% ipython --no-banner

In [1]: import numpy as np

In [2]: np.set_printoptions(precision=2, suppress=True, linewidth=120, floatmode="fixed")

In [3]: def tidy(a):
   ...:     return np.round(a, 2) + 0
   ...: 

In [4]: data = np.loadtxt("layer17.csv", delimiter=",")

In [5]: print(data)
[[-3.71 -2.66  1.89]
 [-1.27 -2.11  4.34]
 [ 5.35  5.19 -7.68]
 [ 0.93  1.91 -3.51]
 [-2.20 -0.65 -1.22]
 [-1.03 -1.16  2.40]
 [-1.12 -0.06 -4.41]
 [ 2.68  3.01 -4.91]
 [ 5.21  4.36 -3.33]
 [ 0.48  1.26 -4.18]]

In [6]: def softmax(z):
   ...:     e = np.exp(z - z.max(axis=-1, keepdims=True))
   ...:     return e / e.sum(axis=-1, keepdims=True)
   ...: 

In [7]: print(tidy(softmax(data[2])))
[0.54 0.46 0.00]

In [8]: print(tidy(softmax(data[2] + 4)))
[0.54 0.46 0.00]

In [9]: print(tidy(softmax(10 * data[2])))
[0.83 0.17 0.00]

In [10]: att = data @ data.T / np.sqrt(3)

In [11]: print(tidy(softmax(att)))
[[0.97 0.03 0.00 0.00 0.00 0.00 0.00 0.00 0.00 0.00]
 [0.02 0.97 0.00 0.00 0.00 0.00 0.00 0.00 0.00 0.00]
 [0.00 0.00 1.00 0.00 0.00 0.00 0.00 0.00 0.00 0.00]
 [0.00 0.00 1.00 0.00 0.00 0.00 0.00 0.00 0.00 0.00]
 [0.34 0.00 0.00 0.01 0.21 0.00 0.40 0.00 0.00 0.03]
 [0.17 0.81 0.00 0.00 0.00 0.03 0.00 0.00 0.00 0.00]
 [0.00 0.00 0.97 0.00 0.00 0.00 0.02 0.01 0.00 0.00]
 [0.00 0.00 1.00 0.00 0.00 0.00 0.00 0.00 0.00 0.00]
 [0.00 0.00 1.00 0.00 0.00 0.00 0.00 0.00 0.00 0.00]
 [0.00 0.00 1.00 0.00 0.00 0.00 0.00 0.00 0.00 0.00]]

In [12]: print(softmax(att).round(6).argmax(axis=1))
[0 1 2 2 6 1 2 2 2 2]

In [13]: J = np.loadtxt("test13.csv", delimiter=",")

In [14]: print(J)
[[-8.90 -8.00  8.00]
 [-6.00  0.10  6.00]
 [-9.00 -8.00  8.10]]

In [15]: Xc = (data - data.mean(axis=0)) / data.std(axis=0)

In [16]: print(tidy(Xc.std(axis=0)))
[1.00 1.00 1.00]

In [17]: print(np.argwhere(np.abs(Xc) > 2))
[]

In [18]: coef = np.linalg.lstsq(np.delete(Xc, 0, axis=1), Xc[:, 0])[0]

In [19]: print(tidy(coef))
[1.32 0.42]

In [20]: print(tidy(1 - np.var(Xc[:, 0] - np.delete(Xc, 0, axis=1) @ coef)))
0.98

In [21]: rng = np.random.default_rng(123625)

In [22]: lab = rng.permutation(3)

In [23]: print(lab)
[2 1 0]

In [24]: out = J[lab][:, lab]

In [25]: print(np.allclose(out, J))
False

In [26]: print(tidy(np.linalg.det(out)), tidy(np.linalg.det(J[lab])))
-0.01 0.01

In [27]: print(tidy(np.sort(np.abs(np.linalg.eigvals(out)))))
[0.10 0.10 0.90]

In [28]: hat = np.triu(np.array([[0, 2, 2], [2, 2, 2], [0, 0, 2]]), 1) + np.eye(3)

In [29]: out = hat @ J @ np.linalg.inv(hat)

In [30]: print(np.linalg.matrix_rank(out))
3

In [31]: print(hat @ J - J @ hat)
[[-30.00   2.00  62.00]
 [-18.00  -4.00  28.00]
 [  0.00  18.00  34.00]]

In [32]: print(tidy(np.poly(out)))
[ 1.00  0.70 -0.17  0.01]

In [33]: print(tidy(out))
[[-38.90  54.00   6.00]
 [-24.00  32.10   6.00]
 [ -9.00  10.00   6.10]]

In [34]: print(tidy(np.linalg.det(out)))
-0.01

In [35]: ang = np.radians(15)

In [36]: R = np.eye(3)

In [37]: R[1, 1] = R[0, 0] = np.cos(ang)

In [38]: R[1, 0], R[0, 1] = -np.sin(ang), np.sin(ang)

In [39]: print(tidy(R))
[[ 0.97  0.26  0.00]
 [-0.26  0.97  0.00]
 [ 0.00  0.00  1.00]]

In [40]: out = J @ R.T

In [41]: print(tidy(out))
[[-10.67  -5.42   8.00]
 [ -5.77   1.65   6.00]
 [-10.76  -5.40   8.10]]

In [42]: print(np.allclose(J @ J.T, out @ out.T))
True

In [43]: print(np.linalg.cond(J) > 100)
True

In [44]: E = np.loadtxt("run14.csv", delimiter=",")

In [45]: print(E)
[[ 1.00 -1.00  0.00  0.00  0.00  0.00]
 [ 2.00  2.00  0.00  0.00  0.00  0.00]
 [ 0.00 -1.00  0.00  0.00  0.00  0.00]
 [ 0.00  0.00  1.00 -1.00  0.00  0.00]
 [ 0.00  0.00  2.00  2.00  0.00  0.00]
 [ 0.00  0.00  0.00 -1.00  0.00  0.00]
 [ 0.00  0.00  0.00  0.00  1.00 -1.00]
 [ 0.00  0.00  0.00  0.00  2.00  2.00]
 [ 0.00  0.00  0.00  0.00  0.00 -1.00]]

In [46]: out = np.c_[E[:, :3] @ np.array([[1, -2, 3], [3, -4, -5], [-3, -4, -2]]), np.array([-2, -1, 1, 2, -2, 2, -1, -1, -2])]

In [47]: print(out)
[[ -2.00   2.00   8.00  -2.00]
 [  8.00 -12.00  -4.00  -1.00]
 [ -3.00   4.00   5.00   1.00]
 [ -3.00  -4.00  -2.00   2.00]
 [ -6.00  -8.00  -4.00  -2.00]
 [  0.00   0.00   0.00   2.00]
 [  0.00   0.00   0.00  -1.00]
 [  0.00   0.00   0.00  -1.00]
 [  0.00   0.00   0.00  -2.00]]

In [48]: print(np.linalg.matrix_rank(out))
4

In [49]: print(tidy(np.linalg.norm(np.linalg.qr(E)[0].T @ out, axis=0) ** 2 / ((out ** 2).sum(axis=0) + 1e-12)))
[1.00 1.00 1.00 0.80]

In [50]: print(tidy(np.linalg.lstsq(E, out[:, 0])[0]))
[ 1.00  3.00 -3.00  0.00  0.00  0.00]

In [51]: print(np.linalg.matrix_rank(np.c_[E, out]))
7
